$ ipython --no-banner

In [1]: import numpy as np

In [2]: np.set_printoptions(precision=2, suppress=True, linewidth=160)

In [3]: mat = np.load("m.npy")

In [4]: print(mat)
[[ 1.44  2.42  2.87]
 [ 7.3  -0.7   7.69]
 [ 0.67 -0.28  3.79]
 [ 4.4  -0.33  8.  ]
 [ 2.64  0.57  1.14]
 [ 7.5   1.94  9.12]
 [-0.13  0.21  1.55]
 [ 2.29 -0.39  2.96]
 [ 5.11 -1.91  7.58]
 [ 5.54  2.93  5.89]
 [ 7.27 -0.89  8.62]
 [ 8.06  2.15  7.31]
 [ 1.49  0.31  1.56]
 [ 4.17 -1.2   6.5 ]
 [ 2.09 -0.24  2.03]
 [ 1.09  1.24  3.2 ]
 [ 5.9  -0.87  7.27]
 [ 0.84 -0.67  3.51]
 [ 4.23  2.34  9.09]
 [ 0.45  0.43  3.55]
 [ 5.16  0.05  7.19]]

In [5]: Xc = mat - mat.mean(axis=0)

In [6]: left, sv, vt = np.linalg.svd(Xc, full_matrices=False)

In [7]: print(np.searchsorted(np.cumsum(sv ** 2) / (sv ** 2).sum(), 0.9) + 1)
2

In [8]: print(np.abs(left[:, 0]).argmax())
5

In [9]: print(np.linalg.matrix_rank(Xc))
3

In [10]: print(sv)
[16.32  6.07  4.71]

In [11]: print(np.abs(vt[-1]))
[0.71 0.23 0.67]

In [12]: labels = mat[:, 2] > np.median(mat[:, 2])

In [13]: r0 = mat[labels].mean(axis=0) - mat[~labels].mean(axis=0)

In [14]: print(r0)
[ 4.24 -0.54  4.92]

In [15]: Xc = mat - mat.mean(axis=0)

In [16]: evecs = np.linalg.svd(Xc)[2][:1]

In [17]: A2 = Xc - Xc @ evecs.T @ evecs

In [18]: print(np.cov(Xc @ evecs.T, rowvar=False))
13.323562872082187

In [19]: print(np.round(np.diag(evecs.T @ evecs), 2) + 0)
[0.47 0.   0.53]

In [20]: vec = np.array([8, 0, 3])

In [21]: rhs = mat @ vec

In [22]: beta, lr = np.zeros(3), 1 / np.linalg.norm(mat, 2) ** 2

In [23]: for i in range(250):
    ...:     beta -= lr * mat.T @ (mat @ beta - rhs)
    ...:     if i % 50 == 0: print(i, round(np.linalg.norm(mat @ beta - rhs), 2))
    ...: 
0 23.24
50 7.06
100 2.15
150 0.66
200 0.2

In [24]: print(round(np.linalg.cond(mat), 2))
6.54

In [25]: A2 = np.array([[-3]])

In [26]: W0 = np.block([[np.zeros((1, 1)), A2], [A2.T, np.zeros((1, 1))]])

In [27]: print(W0)
[[ 0. -3.]
 [-3.  0.]]

In [28]: w, evecs = np.linalg.eigh(W0)

In [29]: vec = np.array([5, 0])

In [30]: print(vec @ W0 @ vec)
0.0

In [31]: print(W0[:, 1] @ W0[:, 0])
0.0

In [32]: print(np.linalg.pinv(W0))
[[ 0.   -0.33]
 [-0.33  0.  ]]

In [33]: arr = np.array([[-5.08, -3.76, 1.35],
    ...:     [-4.82, -3.54, 1.17],
    ...:     [-2.56, -1.62, -0.24],
    ...:     [-1.67, -0.86, -0.63],
    ...:     [-1.62, -0.82, -0.65],
    ...:     [-0.76, -0.13, -0.75],
    ...:     [-0.44, 0.06, -0.61],
    ...:     [-0.32, 0.1, -0.51],
    ...:     [1.02, -1.09, 0.77],
    ...:     [4.04, -2.25, -0.64],
    ...:     [8.11, -2.62, -3.64],
    ...:     [14.01, -2.41, -8.53]])

In [34]: Xc = arr - arr.mean(axis=0)

In [35]: left, sv, vt = np.linalg.svd(Xc, full_matrices=False)

In [36]: print(np.abs(vt[0]).argmax())
0

In [37]: print(np.searchsorted(np.cumsum(sv ** 2) / (sv ** 2).sum(), 0.9) + 1)
1

In [38]: print(np.abs(left[:, 0]).argmax())
11

In [39]: print(sv ** 2 / (sv ** 2).sum())
[0.93 0.05 0.02]

In [40]: print((np.sign(left[:, 0]) == np.sign(left[0, 0])).astype(int))
[1 1 1 1 1 1 1 1 1 0 0 0]

In [41]: print(round((sv ** 2).sum() ** 2 / (sv ** 4).sum(), 2))
1.15

In [42]: print(vt[0] * np.sign(vt[0, np.abs(vt[0]).argmax()]))
[ 0.91 -0.02 -0.42]

In [43]: print(np.round(Xc.mean(axis=0), 2) + 0)
[0. 0. 0.]
